% python3 -q
>>> import numpy as np
>>> import numpy.linalg as la
>>> np.set_printoptions(precision=2, suppress=True, linewidth=160, floatmode="fixed")
>>> E = np.array([[2, 3, 1, 3, 4, 4],
...     [3, 2, 3, 1, 3, 4],
...     [1, 3, 2, 3, 1, 3],
...     [3, 1, 3, 2, 3, 1],
...     [4, 3, 1, 3, 2, 3],
...     [4, 4, 3, 1, 3, 2]])
>>> E
array([[2, 3, 1, 3, 4, 4],
       [3, 2, 3, 1, 3, 4],
       [1, 3, 2, 3, 1, 3],
       [3, 1, 3, 2, 3, 1],
       [4, 3, 1, 3, 2, 3],
       [4, 4, 3, 1, 3, 2]])
>>> # equal to its transpose
>>> la.matrix_power(E, 4)
array([[12066, 11318,  8887,  8813, 11341, 11968],
       [11318, 10707,  8329,  8363, 10666, 11341],
       [ 8887,  8329,  6579,  6478,  8363,  8813],
       [ 8813,  8363,  6478,  6579,  8329,  8887],
       [11341, 10666,  8363,  8329, 10707, 11318],
       [11968, 11341,  8813,  8887, 11318, 12066]])
>>> la.determinant(E)
Traceback (most recent call last):
  File "<python-input-7>", line 1, in <module>
    la.determinant(E)
    ^^^^^^^^^^^^^^
AttributeError: module 'numpy.linalg' has no attribute 'determinant'
>>> np.allclose(E, E.T)
True
>>> np.sort(np.abs(la.eigvals(E)))
array([ 1.53,  1.98,  2.12,  2.43,  3.69, 15.55])
>>> round(float(la.det(E)), 2)
-893.0
>>> np.all(la.eigvalsh(E) > 0)
np.False_
>>> evals, evecs = la.eigh(E)
>>> np.abs(evecs[:, -1]).round(6).argmax()
np.int64(0)
>>> evecs @ np.diag(evals) @ evecs.T
array([[2.00, 3.00, 1.00, 3.00, 4.00, 4.00],
       [3.00, 2.00, 3.00, 1.00, 3.00, 4.00],
       [1.00, 3.00, 2.00, 3.00, 1.00, 3.00],
       [3.00, 1.00, 3.00, 2.00, 3.00, 1.00],
       [4.00, 3.00, 1.00, 3.00, 2.00, 3.00],
       [4.00, 4.00, 3.00, 1.00, 3.00, 2.00]])
>>> evals
array([-3.69, -2.43, -1.53,  1.98,  2.12, 15.55])
>>> la.eigvalsh(E @ E)
array([  2.33,   3.92,   4.49,   5.91,  13.60, 241.75])
>>> np.round(evecs.T @ E @ evecs, 2) + 0
array([[-3.69,  0.00,  0.00,  0.00,  0.00,  0.00],
       [ 0.00, -2.43,  0.00,  0.00,  0.00,  0.00],
       [ 0.00,  0.00, -1.53,  0.00,  0.00,  0.00],
       [ 0.00,  0.00,  0.00,  1.98,  0.00,  0.00],
       [ 0.00,  0.00,  0.00,  0.00,  2.12,  0.00],
       [ 0.00,  0.00,  0.00,  0.00,  0.00, 15.55]])
>>> vec = np.array([0, 4, 1, 3, 3, 3])
>>> rhs = E @ vec
>>> rhs
array([46, 35, 35, 25, 37, 37])
>>> np.round(la.solve(E, E[:, 4]), 2) + 0
array([0.00, 0.00, 0.00, 0.00, 1.00, 0.00])
>>> np.round(la.solve(E.T, E[1]), 2) + 0
array([0.00, 1.00, 0.00, 0.00, 0.00, 0.00])
>>> np.round(la.solve(E, -1 * rhs), 2) + 0
array([ 0.00, -4.00, -1.00, -3.00, -3.00, -3.00])
>>> la.solve(E, rhs + E[:, 3])
array([0.00, 4.00, 1.00, 4.00, 3.00, 3.00])
>>> np.round(la.solve(E, rhs), 2) + 0
array([0.00, 4.00, 1.00, 3.00, 3.00, 3.00])
>>> evals, evecs = la.eigh(E)
>>> vec = np.array([-1, 0, -1, -1, -2, -1])
>>> evecs * np.abs(evals) @ evecs.T
array([[5.14, 2.67, 2.39, 1.71, 2.81, 2.22],
       [2.67, 4.55, 1.77, 2.13, 2.14, 2.81],
       [2.39, 1.77, 3.95, 1.05, 2.13, 1.71],
       [1.71, 2.13, 1.05, 3.95, 1.77, 2.39],
       [2.81, 2.14, 2.13, 1.77, 4.55, 2.67],
       [2.22, 2.81, 1.71, 2.39, 2.67, 5.14]])
>>> vec @ E @ vec / (vec @ vec), round(float(evals[0]), 2), round(float(evals[-1]), 2)
(np.float64(11.25), -3.69, 15.55)
>>> la.eigvalsh(E[1:, 1:])
array([-3.16, -2.00,  1.00,  2.04, 12.12])
>>> (np.sign(evecs[:, -1].round(6)) == np.sign(evecs[0, -1].round(6))).astype(int)
array([1, 1, 1, 1, 1, 1])
>>> evecs * np.maximum(evals, 0) @ evecs.T
array([[3.57, 2.84, 1.69, 2.35, 3.41, 3.11],
       [2.84, 3.28, 2.38, 1.56, 2.57, 3.41],
       [1.69, 2.38, 2.98, 2.03, 1.56, 2.35],
       [2.35, 1.56, 2.03, 2.98, 2.38, 1.69],
       [3.41, 2.57, 1.56, 2.38, 3.28, 2.84],
       [3.11, 3.41, 2.35, 1.69, 2.84, 3.57]])
